In [1]: import numpy as np

In [2]: np.set_printoptions(suppress=True, linewidth=120)

In [3]: data = np.array([[-2.0, 1.0, 0.0, 0.0],
   ...:     [0.0, -2.0, 1.0, 0.0],
   ...:     [0.0, 0.0, -2.0, 1.0],
   ...:     [0.0, 0.0, 0.0, -2.0]])

In [4]: # triangular, det is the product of the diagonal

In [5]: np.round(np.linalg.matrix_power(data - np.diag(np.diag(data)), 4), 3)
Out[5]: 
array([[0., 0., 0., 0.],
       [0., 0., 0., 0.],
       [0., 0., 0., 0.],
       [0., 0., 0., 0.]])

In [6]: w1 = np.array([[3, 1], [4, 3], [2, 2], [4, 3]])

In [7]: c = np.array([1, 3])

In [8]: act = np.maximum(data @ w1 + c, 0)

In [9]: np.linalg.matrix_rank(act)
Out[9]: np.int64(2)

In [10]: act
Out[10]: 
array([[0., 4.],
       [0., 0.],
       [1., 2.],
       [0., 0.]])

In [11]: basis = np.array([[-6, -5, -8], [9, 5, 7]])

In [12]: (act @ basis).round(6).argmax(axis=1)
Out[12]: array([0, 0, 0, 0])

In [13]: w1 @ basis
Out[13]: 
array([[ -9, -10, -17],
       [  3,  -5, -11],
       [  6,   0,  -2],
       [  3,  -5, -11]])

In [14]: r0 = np.array([-2, 4, 2, 4])

In [15]: Y = data + np.outer(r0, np.eye(4)[1])

In [16]: np.linalg.matrix_rank(Y - data)
Out[16]: np.int64(1)

In [17]: round(float(np.linalg.det(Y) / np.linalg.det(data)), 3), round(1 + np.linalg.solve(data, r0)[1], 3)
Out[17]: (-2.0, np.float64(-2.0))

In [18]: print(np.linalg.matrix_rank(np.linalg.inv(Y) - np.linalg.inv(data), tol=1e-8))
1

In [19]: rng = np.random.default_rng(88)

In [20]: K = rng.normal(size=(26, 3)) + 20 * np.array([3, 2, 2])

In [21]: print(K.round(3))
[[59.268 39.46  38.941]
 [60.441 39.604 40.924]
 [60.954 39.492 41.5  ]
 [58.934 38.495 39.049]
 [59.438 40.632 41.951]
 [59.453 40.552 40.597]
 [60.74  40.409 40.926]
 [59.893 39.911 39.663]
 [61.159 38.78  39.551]
 [58.642 39.187 40.014]
 [60.868 39.122 41.422]
 [59.339 40.839 41.894]
 [59.778 41.452 39.921]
 [59.496 39.765 40.235]
 [59.448 41.513 40.332]
 [61.392 39.415 39.096]
 [60.246 39.205 39.437]
 [61.283 40.51  38.812]
 [61.563 39.539 41.135]
 [59.766 39.72  38.85 ]
 [60.098 40.163 40.435]
 [60.841 38.245 39.29 ]
 [59.809 41.711 40.783]
 [59.703 40.724 39.04 ]
 [60.549 40.922 39.919]
 [60.199 39.915 39.587]]

In [22]: Q, vecs = np.linalg.qr(K[:, :2])[0], np.linalg.qr(K[:, 2:])[0]

In [23]: sv = np.linalg.svd(Q.T @ vecs, compute_uv=False)

In [24]: print(round(float(np.linalg.norm(Q @ Q.T - vecs @ vecs.T, 2)), 3))
1.0

In [25]: (sv > 0.9).sum()
Out[25]: np.int64(1)

In [26]: print(np.round(np.degrees(np.arccos(sv.clip(0, 1))), 3))
[1.331]

In [27]: vec = np.array([2, 2, 2])

In [28]: target = K @ vec

In [29]: c, lr = np.zeros(3), 1 / np.linalg.norm(K, 2) ** 2

In [30]: for i in range(150):
    ...:     c -= lr * K.T @ (K @ c - target)
    ...:     if i % 50 == 0: print(i, round(np.linalg.norm(K @ c - target), 3))
    ...: 
0 3.451
50 3.426
100 3.402

In [31]: round(np.linalg.cond(K), 3)
Out[31]: np.float64(106.223)

In [32]: Ac = K - K.mean(axis=0)

In [33]: left, sv, vt = np.linalg.svd(Ac, full_matrices=False)

In [34]: print(np.abs(vt[0]).argmax())
2

In [35]: print(np.round(Ac.mean(axis=0), 3) + 0)
[0. 0. 0.]

In [36]: np.searchsorted(np.cumsum(sv ** 2) / (sv ** 2).sum(), 0.9) + 1
Out[36]: np.int64(3)

In [37]: np.round(np.abs(vt[-1]), 3)
Out[37]: array([0.717, 0.601, 0.353])

In [38]: (np.sign(left[:, 0]) == np.sign(left[0, 0])).astype(int)
Out[38]: array([1, 0, 0, 1, 0, 0, 0, 1, 1, 1, 0, 0, 0, 0, 0, 1, 1, 1, 0, 1, 0, 1, 0, 1, 0, 1])
